$ ipython --no-banner

In [1]: import numpy as np

In [2]: np.set_printoptions(precision=3, suppress=True, linewidth=200)

In [3]: rnd = lambda a: np.round(a, 3) + 0

In [4]: rng = np.random.default_rng(705081)

In [5]: ang = rng.uniform(0, 2 * np.pi, 12)

In [6]: O, _ = np.linalg.qr(np.array([[-1.2, -1.3], [-0.1, 1.4], [0.1, 0.9]]))

In [7]: K = 3 * np.c_[np.cos(ang), np.sin(ang)] @ O.T

In [8]: rnd(K)
Out[8]: 
array([[ 0.729,  2.614,  1.279],
       [ 2.876, -0.548, -0.653],
       [ 0.804,  2.6  ,  1.262],
       [-2.437,  1.403,  1.046],
       [-2.297, -1.814, -0.66 ],
       [-0.616, -2.631, -1.303],
       [ 1.45 , -2.245, -1.363],
       [-2.417, -1.681, -0.575],
       [ 0.577,  2.636,  1.31 ],
       [ 2.544,  1.517,  0.473],
       [ 2.07 , -1.803, -1.209],
       [-0.094,  2.65 ,  1.403]])

In [9]: cen = K - K.mean(axis=0)

In [10]: V = np.linalg.svd(cen)[2][:2]

In [11]: other = cen - cen @ V.T @ V

In [12]: rnd(np.linalg.norm(other) / np.linalg.norm(cen))
Out[12]: np.float64(0.0)

In [13]: rnd(np.diag(V.T @ V))
Out[13]: array([0.987, 0.787, 0.226])

In [14]: W0 = np.load("data.npy")

In [15]: W0
Out[15]: 
array([[0, 0, 1],
       [1, 0, 0],
       [0, 1, 0]])

In [16]: W0 @ np.ones(3)
Out[16]: array([1., 1., 1.])

In [17]: np.linalg.matrix_power(W0, 100)
Out[17]: 
array([[0, 0, 1],
       [1, 0, 0],
       [0, 1, 0]])

In [18]: W0.sum(axis=1)
Out[18]: array([1, 1, 1])

In [19]: p = np.eye(3)[0]

In [20]: for _ in range(4):
    ...:     p = p @ W0
    ...:     print(p.round(3))
    ...: 
[0. 0. 1.]
[0. 1. 0.]
[1. 0. 0.]
[0. 0. 1.]

In [21]: T = np.stack([W0, 5 * W0, W0[::-1]])

In [22]: T.shape
Out[22]: (3, 3, 3)

In [23]: T.sum(axis=0)
Out[23]: 
array([[0, 1, 6],
       [7, 0, 0],
       [0, 6, 1]])

In [24]: np.einsum("bij,cij->bc", T, T)
Out[24]: 
array([[ 3, 15,  1],
       [15, 75,  5],
       [ 1,  5,  3]])
